>>> import numpy as np
>>> from numpy import linalg as LA
>>> np.set_printoptions(precision=2, suppress=True, linewidth=200)
>>> def tidy(a):
...     return np.round(a, 2) + 0
... 
>>> feats = np.load("layer5.npy")
>>> print(feats)
[[-1  2  0]
 [-1  2  0]
 [ 2 -4  0]
 [ 0  0 -1]
 [-1  2 -1]
 [ 2 -4  2]
 [ 2 -4  1]]
>>> # looks like rank 2
>>> Uu, sv, Vt = LA.svd(feats, full_matrices=False)
>>> print(np.abs(Uu[:, 0]).round(6).argmax())
5
>>> print(tidy(LA.norm(feats, 2) / LA.norm(feats)))
0.98
>>> print([round(float(x), 2) for x in LA.svd(feats, compute_uv=False)[:3]])
[8.86, 1.89, 0.0]
>>> gram = feats.T @ feats
>>> print(LA.matrix_rank(gram))
2
>>> print(tidy(feats @ LA.pinv(feats) @ feats))
[[-1.  2.  0.]
 [-1.  2.  0.]
 [ 2. -4.  0.]
 [ 0.  0. -1.]
 [-1.  2. -1.]
 [ 2. -4.  2.]
 [ 2. -4.  1.]]
>>> print(LA.lstsq(feats[:-1].T, feats[-1])[2])
2
>>> print(np.allclose(feats[:-1].T @ LA.lstsq(feats[:-1].T, feats[-1])[0], feats[-1]))
True
>>> print(tidy(np.trace(LA.pinv(feats) @ feats)))
2.0
>>> M = np.diag(20 * np.array([-1, 1])) + np.array([[-7, 8], [7, 6]])
>>> print(M)
[[-27   8]
 [  7  26]]
>>> print(tidy(np.sort(np.abs(LA.eigvals(M)))))
[27.04 28.04]
>>> assert M == M.T
Traceback (most recent call last):
  File "<python-input-20>", line 1, in <module>
    assert M == M.T
           ^^^^^^^^
ValueError: The truth value of an array with more than one element is ambiguous. Use a.any() or a.all()
>>> print(np.allclose(M @ M.T, M.T @ M))
False
>>> print((M + M.T) / 2)
[[-27.    7.5]
 [  7.5  26. ]]
>>> F = np.load("m.npy")
>>> print(F)
[[3 0 1 0 1 3]
 [2 3 1 3 2 2]
 [3 0 3 0 2 2]
 [0 3 2 1 3 1]
 [0 2 3 1 3 2]
 [0 3 3 2 2 1]]
>>> r0, g = F[4], F[1]
>>> print(r0 @ g)
22
>>> print(r0 @ r0)
27
>>> pr = (r0 @ g) / (r0 @ r0) * r0
>>> print(tidy(pr))
[0.   1.63 2.44 0.81 2.44 1.63]
>>> print(tidy(LA.norm(r0 + g) ** 2 + LA.norm(r0 - g) ** 2))
116.0
